>>> import numpy as np
>>> np.set_printoptions(precision=2, suppress=True, linewidth=120)
>>> J = np.diag(np.array([-3, -1, 3, 0, -2]))
>>> J
array([[-3,  0,  0,  0,  0],
       [ 0, -1,  0,  0,  0],
       [ 0,  0,  3,  0,  0],
       [ 0,  0,  0,  0,  0],
       [ 0,  0,  0,  0, -2]])
>>> # symmetric, so the eigenvalues are real
>>> np.linalg.pinv(J)
array([[-0.33,  0.  ,  0.  ,  0.  ,  0.  ],
       [ 0.  , -1.  ,  0.  ,  0.  ,  0.  ],
       [ 0.  ,  0.  ,  0.33,  0.  ,  0.  ],
       [ 0.  ,  0.  ,  0.  ,  0.  ,  0.  ],
       [ 0.  ,  0.  ,  0.  ,  0.  , -0.5 ]])
>>> np.linalg.norm(J, axis=0)
array([3., 1., 3., 0., 2.])
>>> J.T @ J
array([[9, 0, 0, 0, 0],
       [0, 1, 0, 0, 0],
       [0, 0, 9, 0, 0],
       [0, 0, 0, 0, 0],
       [0, 0, 0, 0, 4]])
>>> left, sig, VT = np.linalg.svd(J)
>>> sig
array([3., 3., 2., 1., 0.])
>>> B = left[:, :4] @ np.diag(sig[:4]) @ VT[:4]
>>> np.abs(J - B).max()
np.float64(0.0)
>>> print(np.linalg.matrix_rank(J, rtol=0.05))
4
>>> def softmax(z):
...     e = np.exp(z - z.max(axis=-1, keepdims=True))
...     return e / e.sum(axis=-1, keepdims=True)
... 
>>> softmax(J[2] + -2)
array([0.04, 0.04, 0.83, 0.04, 0.04])
>>> softmax(J).sum(axis=1)
array([1., 1., 1., 1., 1.])
>>> softmax(J[2])
array([0.04, 0.04, 0.83, 0.04, 0.04])
>>> scores = J @ J.T / np.sqrt(5)
>>> softmax(scores + np.triu(np.full(scores.shape, -np.inf), 1))
array([[1.  , 0.  , 0.  , 0.  , 0.  ],
       [0.39, 0.61, 0.  , 0.  , 0.  ],
       [0.02, 0.02, 0.97, 0.  , 0.  ],
       [0.25, 0.25, 0.25, 0.25, 0.  ],
       [0.1 , 0.1 , 0.1 , 0.1 , 0.6 ]])
>>> softmax(scores)
array([[0.93, 0.02, 0.02, 0.02, 0.02],
       [0.18, 0.28, 0.18, 0.18, 0.18],
       [0.02, 0.02, 0.93, 0.02, 0.02],
       [0.2 , 0.2 , 0.2 , 0.2 , 0.2 ],
       [0.1 , 0.1 , 0.1 , 0.1 , 0.6 ]])
>>> A = np.loadtxt("run14.csv", delimiter=",")
>>> print(A)
[[ 8. -6. -6. -3.  6.  0.  9.  6.  0.]
 [-6.  3.  4.  2. -4.  0. -6. -4.  0.]
 [-6.  4.  3.  2. -4.  0. -6. -4.  0.]
 [-3.  2.  2.  0. -2.  0. -3. -2.  0.]
 [ 6. -4. -4. -2.  3.  0.  6.  4.  0.]
 [ 0.  0.  0.  0.  0. -1.  0.  0.  0.]
 [ 9. -6. -6. -3.  6.  0.  8.  6.  0.]
 [ 6. -4. -4. -2.  4.  0.  6.  3.  0.]
 [ 0.  0.  0.  0.  0.  0.  0.  0. -1.]]
>>> # 3 blocks once reordered
>>> rk = np.linalg.matrix_rank(J)
>>> rk
np.int64(4)
>>> ns = np.linalg.svd(J)[2][rk:].T
>>> [int(np.linalg.matrix_rank(J[:, :j + 1])) for j in range(5)]
[1, 2, 3, 3, 4]
>>> ns.shape
(5, 1)
>>> print(J @ ns)
[[0.]
 [0.]
 [0.]
 [0.]
 [0.]]
>>> ns @ ns.T
array([[0., 0., 0., 0., 0.],
       [0., 0., 0., 0., 0.],
       [0., 0., 0., 0., 0.],
       [0., 0., 0., 1., 0.],
       [0., 0., 0., 0., 0.]])
>>> B = np.linalg.invert(A)
Traceback (most recent call last):
  File "<python-input-30>", line 1, in <module>
    B = np.linalg.invert(A)
        ^^^^^^^^^^^^^^^^
AttributeError: module 'numpy.linalg' has no attribute 'invert'
>>> B = np.linalg.inv(A)
>>> np.round(np.linalg.inv(B), 2) + 0
array([[ 8., -6., -6., -3.,  6.,  0.,  9.,  6.,  0.],
       [-6.,  3.,  4.,  2., -4.,  0., -6., -4.,  0.],
       [-6.,  4.,  3.,  2., -4.,  0., -6., -4.,  0.],
       [-3.,  2.,  2.,  0., -2.,  0., -3., -2.,  0.],
       [ 6., -4., -4., -2.,  3.,  0.,  6.,  4.,  0.],
       [ 0.,  0.,  0.,  0.,  0., -1.,  0.,  0.,  0.],
       [ 9., -6., -6., -3.,  6.,  0.,  8.,  6.,  0.],
       [ 6., -4., -4., -2.,  4.,  0.,  6.,  3.,  0.],
       [ 0.,  0.,  0.,  0.,  0.,  0.,  0.,  0., -1.]])
>>> B
array([[-0.74, -0.18, -0.18, -0.09,  0.18,  0.  ,  0.26,  0.18,  0.  ],
       [-0.18, -0.88,  0.12,  0.06, -0.12, -0.  , -0.18, -0.12, -0.  ],
       [-0.18,  0.12, -0.88,  0.06, -0.12, -0.  , -0.18, -0.12, -0.  ],
       [-0.09,  0.06,  0.06, -0.97, -0.06, -0.  , -0.09, -0.06, -0.  ],
       [ 0.18, -0.12, -0.12, -0.06, -0.88, -0.  ,  0.18,  0.12, -0.  ],
       [-0.  , -0.  , -0.  , -0.  , -0.  , -1.  , -0.  , -0.  , -0.  ],
       [ 0.26, -0.18, -0.18, -0.09,  0.18,  0.  , -0.74,  0.18,  0.  ],
       [ 0.18, -0.12, -0.12, -0.06,  0.12, -0.  ,  0.18, -0.88, -0.  ],
       [-0.  , -0.  , -0.  , -0.  , -0.  , -0.  , -0.  , -0.  , -1.  ]])
>>> np.linalg.det(A) * B
array([[-25.,  -6.,  -6.,  -3.,   6.,   0.,   9.,   6.,   0.],
       [ -6., -30.,   4.,   2.,  -4.,  -0.,  -6.,  -4.,  -0.],
       [ -6.,   4., -30.,   2.,  -4.,  -0.,  -6.,  -4.,  -0.],
       [ -3.,   2.,   2., -33.,  -2.,  -0.,  -3.,  -2.,  -0.],
       [  6.,  -4.,  -4.,  -2., -30.,  -0.,   6.,   4.,  -0.],
       [ -0.,  -0.,  -0.,  -0.,  -0., -34.,  -0.,  -0.,  -0.],
       [  9.,  -6.,  -6.,  -3.,   6.,   0., -25.,   6.,   0.],
       [  6.,  -4.,  -4.,  -2.,   4.,  -0.,   6., -30.,  -0.],
       [ -0.,  -0.,  -0.,  -0.,  -0.,  -0.,  -0.,  -0., -34.]])
>>> np.round(np.linalg.det(A) * np.linalg.det(B), 2)
np.float64(1.0)
>>> mat = np.loadtxt("data.csv", delimiter=",")
>>> print(mat)
[[ 1.7  0.  -0.2 -0.8 -0.4 -0.3]
 [ 0.3  4.5  0.1  0.   1.9  0. ]
 [ 0.  -3.9 -2.  -0.4 -0.2 -0.4]
 [ 0.2  0.3  1.1 -0.8 -1.4  1. ]
 [-0.1  2.1 -1.5  2.4 -0.4  1.7]
 [ 0.6  1.2  0.7  0.5  1.2  1. ]
 [ 0.  -1.2  0.  -0.1  0.   0.7]
 [ 1.   1.5  0.8  1.  -1.7  0.8]
 [ 0.3 -4.8 -3.2  0.9  1.9  0.1]]
>>> left, sig = np.linalg.svd(mat)
Traceback (most recent call last):
  File "<python-input-38>", line 1, in <module>
    left, sig = np.linalg.svd(mat)
    ^^^^^^^^^
ValueError: too many values to unpack (expected 2)
>>> left, sig, VT = np.linalg.svd(mat, full_matrices=False)
>>> np.cumsum(sig ** 2) / np.sum(sig ** 2)
array([0.65, 0.82, 0.92, 0.96, 0.99, 1.  ])
>>> np.allclose(left * sig @ VT, mat)
True
>>> np.round(left.T @ mat @ VT.T, 2) + 0
array([[8.84, 0.  , 0.  , 0.  , 0.  , 0.  ],
       [0.  , 4.54, 0.  , 0.  , 0.  , 0.  ],
       [0.  , 0.  , 3.61, 0.  , 0.  , 0.  ],
       [0.  , 0.  , 0.  , 2.14, 0.  , 0.  ],
       [0.  , 0.  , 0.  , 0.  , 1.83, 0.  ],
       [0.  , 0.  , 0.  , 0.  , 0.  , 1.1 ]])
>>> sig / sig[0]
array([1.  , 0.51, 0.41, 0.24, 0.21, 0.12])
>>> u, g = mat[0], mat[7]
>>> u @ u
np.float64(3.82)
>>> pr = (u @ g) / (u @ u) * u
>>> np.linalg.matrix_rank(np.outer(u, g))
np.int64(1)
>>> g - pr
array([ 0.47,  1.5 ,  0.86,  1.25, -1.58,  0.89])
>>> print(pr)
[ 0.53  0.   -0.06 -0.25 -0.12 -0.09]
>>> arr = np.load("dump.npy")
>>> arr
array([[ 6,  3,  0,  9,  3,  6, -6,  3,  6],
       [-6, -3,  0, -9, -3, -6,  6, -3, -6],
       [ 2,  1,  0,  3,  1,  2, -2,  1,  2],
       [-2, -1,  0, -3, -1, -2,  2, -1, -2],
       [-4, -2,  0, -6, -2, -4,  4, -2, -4],
       [ 2,  1,  0,  3,  1,  2, -2,  1,  2]])
>>> print(arr @ np.linalg.pinv(arr) @ arr)
[[ 6.  3.  0.  9.  3.  6. -6.  3.  6.]
 [-6. -3.  0. -9. -3. -6.  6. -3. -6.]
 [ 2.  1.  0.  3.  1.  2. -2.  1.  2.]
 [-2. -1.  0. -3. -1. -2.  2. -1. -2.]
 [-4. -2.  0. -6. -2. -4.  4. -2. -4.]
 [ 2.  1.  0.  3.  1.  2. -2.  1.  2.]]
>>> np.unique(arr.round(6), axis=0).shape
(5, 9)
>>> print(np.round(np.trace(np.linalg.pinv(arr) @ arr), 2))
1.0
>>> left, sig, VT = np.linalg.svd(arr)
>>> np.argmax(sig[:-1] / (sig[1:] + 1e-6)) + 1
np.int64(1)
>>> B = left[:, :1] @ np.diag(sig[:1]) @ VT[:1]
>>> np.linalg.matrix_rank(arr, rtol=0.05)
np.int64(1)
>>> round(np.linalg.norm(arr - B, 2), 2), round(sig[1], 2)
(np.float64(0.0), np.float64(0.0))
>>> print([round(float(x), 2) for x in np.linalg.svd(arr, compute_uv=False)[:3]])
[26.46, 0.0, 0.0]
>>> np.linalg.matrix_rank(arr, rtol=0.1)
np.int64(1)
>>> np.linalg.cond(arr) > 100
np.True_
>>> u = np.array([1, 1, 0, 2, 1])
>>> rng = np.random.default_rng(5539)
>>> feats = np.outer(rng.normal(size=18), u) + 0.02 * rng.normal(size=(18, 5))
>>> print(feats.round(2) + 0)
[[ 0.23  0.23  0.    0.45  0.23]
 [ 1.18  1.17 -0.01  2.35  1.22]
 [ 1.58  1.56 -0.01  3.14  1.54]
 [-0.19 -0.21 -0.05 -0.39 -0.21]
 [ 0.03  0.02  0.01  0.07  0.  ]
 [-0.59 -0.6  -0.02 -1.19 -0.57]
 [ 0.55  0.52 -0.02  1.11  0.53]
 [ 1.    0.99  0.01  1.99  0.99]
 [-0.41 -0.44  0.   -0.9  -0.41]
 [-0.06 -0.03  0.   -0.08 -0.02]
 [-0.75 -0.75  0.   -1.58 -0.78]
 [-0.07 -0.08  0.01 -0.18 -0.1 ]
 [-1.2  -1.18 -0.01 -2.39 -1.17]
 [ 0.01  0.02 -0.01 -0.01 -0.03]
 [ 1.08  1.09  0.01  2.13  1.08]
 [ 1.16  1.15  0.    2.3   1.15]
 [-1.41 -1.41 -0.04 -2.77 -1.37]
 [-0.02 -0.01 -0.01  0.   -0.01]]
>>> B = np.c_[feats[:, :3] @ np.array([[2, 2, 2], [0, 3, 0], [3, 2, 0]]), np.array([6, 0, 8, 5, 4, 5, 5, 3, 3, 4, 0, 2, 4, 0, 0, 9, 9, 0])]
>>> print(B)
[[ 0.45  1.16  0.46  6.  ]
 [ 2.33  5.84  2.35  0.  ]
 [ 3.14  7.83  3.17  8.  ]
 [-0.53 -1.12 -0.39  5.  ]
 [ 0.1   0.14  0.07  4.  ]
 [-1.26 -3.04 -1.19  5.  ]
 [ 1.05  2.62  1.1   5.  ]
 [ 2.02  5.    2.    3.  ]
 [-0.82 -2.14 -0.81  3.  ]
 [-0.11 -0.21 -0.12  4.  ]
 [-1.52 -3.76 -1.51  0.  ]
 [-0.12 -0.36 -0.14  2.  ]
 [-2.43 -5.95 -2.39  4.  ]
 [-0.02  0.05  0.02  0.  ]
 [ 2.19  5.46  2.16  0.  ]
 [ 2.31  5.78  2.31  9.  ]
 [-2.94 -7.12 -2.82  9.  ]
 [-0.06 -0.08 -0.04  0.  ]]
>>> np.linalg.matrix_rank(B)
np.int64(4)
>>> print(np.round(np.linalg.norm(B - feats @ np.linalg.lstsq(feats, B)[0], axis=0), 2) + 0)
[ 0.    0.    0.   15.25]
>>> np.linalg.norm(np.linalg.qr(feats)[0].T @ B, axis=0) ** 2 / ((B ** 2).sum(axis=0) + 1e-12)
array([1.  , 1.  , 1.  , 0.43])
>>> Q, _ = np.linalg.qr(np.array([[-1.9, -0.5, -0.5, 0.0],
...     [1.4, -1.4, 1.9, -1.3],
...     [0.6, -0.6, 0.7, -0.4],
...     [-0.8, 1.2, -0.1, 1.0]]))
>>> m1 = 4 * Q
>>> print(m1)
[[-2.97 -2.63 -0.53 -0.05]
 [ 2.18 -2.03 -2.3   1.35]
 [ 0.94 -0.87 -0.55 -3.75]
 [-1.25  2.05 -3.18 -0.32]]
>>> left, sig, VT = np.linalg.svd(m1, full_matrices=False)
>>> np.allclose(left * sig @ VT, m1)
True
>>> sig
array([4., 4., 4., 4.])
>>> print(np.sqrt((sig ** 2).sum()), np.round(np.linalg.norm(m1), 2))
8.0 8.0
>>> E = np.load("layer16.npy")
>>> E
array([[4., 1., 0., 0., 0.],
       [0., 4., 1., 0., 0.],
       [0., 0., 4., 1., 0.],
       [0., 0., 0., 4., 1.],
       [0., 0., 0., 0., 4.]])
>>> # triangular, det is the product of the diagonal
>>> Q, r_ = np.linalg.qr(m1)
>>> r_.round(2) + 0
array([[4., 0., 0., 0.],
       [0., 4., 0., 0.],
       [0., 0., 4., 0.],
       [0., 0., 0., 4.]])
>>> np.round(Q.T @ Q, 2) + 0
array([[1., 0., 0., 0.],
       [0., 1., 0., 0.],
       [0., 0., 1., 0.],
       [0., 0., 0., 1.]])
>>> np.abs(np.diag(r_))
array([4., 4., 4., 4.])
>>> abs(r_[0, 0]), np.round(np.linalg.norm(m1[:, 0]), 2)
(np.float64(4.0), np.float64(4.0))
>>> Q.shape, r_.shape
((4, 4), (4, 4))
>>> print(Q @ r_)
[[-2.97 -2.63 -0.53 -0.05]
 [ 2.18 -2.03 -2.3   1.35]
 [ 0.94 -0.87 -0.55 -3.75]
 [-1.25  2.05 -3.18 -0.32]]
